% ipython --no-banner

In [1]: import numpy as np

In [2]: np.set_printoptions(suppress=True, linewidth=200)

In [3]: X = np.load("test4.npy")

In [4]: X
Out[4]: 
array([[-2,  3],
       [ 3,  0]])

In [5]: print([round(float(np.linalg.det(X[:i, :i])), 2) + 0 for i in range(1, 3)])
[-2.0, -9.0]

In [6]: np.round(np.linalg.eigvalsh(X).min(), 3)
Out[6]: np.float64(-4.162)

In [7]: arr = np.load("dump.npy")

In [8]: arr
Out[8]: 
array([[ 0, -5,  0, -5],
       [ 0,  5,  0,  5],
       [ 0, -5,  0, -5],
       [ 0,  5,  0,  5]])

In [9]: x0 = np.array([-2, 1, -1, -2])

In [10]: a = np.maximum(arr @ x0, 0)

In [11]: np.flatnonzero(a > 1e-9)
Out[11]: array([0, 2])

In [12]: np.round(np.tanh(arr @ x0), 3)
Out[12]: array([ 1., -1.,  1., -1.])

In [13]: arr * (a > 1e-9)[:, None]
Out[13]: 
array([[ 0, -5,  0, -5],
       [ 0,  0,  0,  0],
       [ 0, -5,  0, -5],
       [ 0,  0,  0,  0]])

In [14]: arr.T @ a
Out[14]: array([  0, -50,   0, -50])

In [15]: proj = np.triu(np.array([[-6, -8, 2, 3], [-3, 7, -3, -7], [8, 3, 8, -7], [-7, 9, -3, -5]]), 1) + np.eye(4)

In [16]: B = proj @ arr @ np.linalg.inv(proj)

In [17]: np.round(np.poly(B), 3) + 0
Out[17]: array([  1., -10.,   0.,   0.,   0.])

In [18]: B
Out[18]: 
array([[    0.,   -40.,  -120., -1160.],
       [    0.,   -15.,   -45.,  -435.],
       [    0.,   -40.,  -120., -1160.],
       [    0.,     5.,    15.,   145.]])

In [19]: round(np.linalg.det(B), 3)
Out[19]: np.float64(0.0)
